% python3 -q
>>> import numpy as np
>>> from numpy import linalg as LA
>>> np.set_printoptions(precision=2, suppress=True, linewidth=100, floatmode="fixed")
>>> rnd = lambda a: np.round(a, 2) + 0
>>> A = np.load("layer5.npy")
>>> A
array([[-2.30,  1.00, -1.10],
       [-1.20, -1.60, -1.40],
       [-0.50, -0.20, -0.50],
       [ 0.00, -0.80, -1.40],
       [-0.10, -1.70,  0.70],
       [ 0.60,  0.60, -2.00],
       [ 0.80,  0.30, -0.20],
       [-0.80, -0.50, -0.70],
       [-0.30,  0.60,  0.00],
       [ 0.60,  0.80, -0.50]])
>>> A2 = np.c_[A[:, :1] @ np.array([[-2]]), np.array([2, 2, 2, 2, 3, 3, 2, 1, 0, 1])]
>>> A2
array([[ 4.60,  2.00],
       [ 2.40,  2.00],
       [ 1.00,  2.00],
       [ 0.00,  2.00],
       [ 0.20,  3.00],
       [-1.20,  3.00],
       [-1.60,  2.00],
       [ 1.60,  1.00],
       [ 0.60,  0.00],
       [-1.20,  1.00]])
>>> LA.matrix_rank(np.c_[A, A2])
np.int64(4)
>>> rnd(LA.norm(LA.qr(A)[0].T @ A2, axis=0) ** 2 / ((A2 ** 2).sum(axis=0) + 1e-12))
array([1.00, 0.57])
>>> rnd(LA.norm(A2 - A @ LA.lstsq(A, A2)[0], axis=0))
array([0.00, 4.12])
>>> rnd(LA.lstsq(A, A2[:, 0])[0])
array([-2.00,  0.00,  0.00])
>>> data = np.load("data.npy")
>>> data
array([[-3,  2, -3,  2,  3],
       [-1, -1,  1,  1,  1],
       [ 2,  0,  0,  2, -3],
       [-2, -3, -1,  1, -3],
       [-1, -2, -3,  1,  0]])
>>> def softmax(z):
...     e = np.exp(z - z.max(axis=-1, keepdims=True))
...     return e / e.sum(axis=-1, keepdims=True)
... 
>>> rnd(softmax(10 * data[4]))
array([0.00, 0.00, 0.00, 1.00, 0.00])
>>> rnd(softmax(data[4] + 5))
array([0.09, 0.03, 0.01, 0.64, 0.23])
>>> rnd(softmax(data[4]))
array([0.09, 0.03, 0.01, 0.64, 0.23])
>>> rnd(softmax(data).sum(axis=1))
array([1.00, 1.00, 1.00, 1.00, 1.00])
>>> att = data @ data.T / np.sqrt(5)
>>> rnd(softmax(att)[4] @ data)
array([-1.34, -1.88, -2.61,  1.08, -0.34])
>>> softmax(att).round(6).argmax(axis=1)
array([0, 1, 2, 3, 4])
>>> rnd(softmax(att))
array([[1.00, 0.00, 0.00, 0.00, 0.00],
       [0.22, 0.54, 0.01, 0.14, 0.09],
       [0.00, 0.00, 0.99, 0.01, 0.00],
       [0.00, 0.00, 0.00, 0.99, 0.00],
       [0.08, 0.00, 0.00, 0.19, 0.73]])
>>> arr = np.array([[0, 0, 1, 0, 0],
...     [0, 0, 1, 1, 0],
...     [1, 1, 0, 0, 1],
...     [0, 1, 0, 0, 0],
...     [0, 0, 1, 0, 0]])
>>> arr
array([[0, 0, 1, 0, 0],
       [0, 0, 1, 1, 0],
       [1, 1, 0, 0, 1],
       [0, 1, 0, 0, 0],
       [0, 0, 1, 0, 0]])
>>> rng = np.random.default_rng(34)
>>> A2 = A + rng.integers(-2, 3, (10, 2)) @ rng.integers(-2, 3, (2, 3))
>>> rnd(A2)
array([[-0.30, -1.00, -5.10],
       [ 4.80, -7.60, -1.40],
       [ 2.50, -3.20, -3.50],
       [ 5.00, -5.80, -2.40],
       [ 3.90, -5.70, -1.30],
       [ 3.60, -2.40, -2.00],
       [ 6.80, -5.70, -0.20],
       [ 3.20, -4.50,  0.30],
       [-0.30,  0.60,  0.00],
       [ 0.60,  0.80,  2.50]])
>>> LA.matrix_rank(A2 - A, tol=1e-8)
np.int64(2)
>>> np.abs(A2 - A).sum(axis=1)
array([ 8.00, 12.00,  9.00, 11.00, 10.00,  6.00, 12.00,  9.00,  0.00,  3.00])
>>> data @ data
array([[ -6, -20,   0,  -5,  -4],
       [  3,  -6,  -2,   1, -10],
       [ -7,   4,   1,   3,   0],
       [  8,   2,  11, -11,  -9],
       [ -3,  -3,   0,  -9,   1]])
>>> (data + data.T) / 2
array([[-3.00,  0.50, -0.50,  0.00,  1.00],
       [ 0.50, -1.00,  0.50, -1.00, -0.50],
       [-0.50,  0.50,  0.00,  0.50, -3.00],
       [ 0.00, -1.00,  0.50,  1.00, -1.00],
       [ 1.00, -0.50, -3.00, -1.00,  0.00]])
>>> np.allclose(data @ data.T, data.T @ data)
False
>>> rnd(np.abs(LA.eigvals(data)).max())
np.float64(4.07)
>>> rnd(np.sort(np.abs(LA.eigvals(data))))
array([2.93, 2.93, 2.93, 4.07, 4.07])
>>> np.all(LA.eigvalsh(arr) > 0)
np.False_
>>> [round(float(LA.det(arr[:i, :i])), 2) + 0 for i in range(1, 6)]
[0.0, 0.0, 0.0, 1.0, 0.0]
>>> rnd(LA.eigvalsh(arr).min())
np.float64(-1.85)
>>> labels = rng.permutation(5)
>>> labels
array([0, 1, 2, 3, 4])
>>> A2 = arr[labels][:, labels]
>>> np.allclose(A2, arr)
True
>>> rnd(np.sort(np.abs(LA.eigvals(A2))))
array([0.00, 0.77, 0.77, 1.85, 1.85])
>>> np.diag(A2)
array([0, 0, 0, 0, 0])
>>> rnd(LA.det(A2)), rnd(LA.det(arr[labels]))
(np.float64(0.0), np.float64(0.0))
>>> A2
array([[0, 0, 1, 0, 0],
       [0, 0, 1, 1, 0],
       [1, 1, 0, 0, 1],
       [0, 1, 0, 0, 0],
       [0, 0, 1, 0, 0]])
>>> np.trace(A2)
np.int64(0)
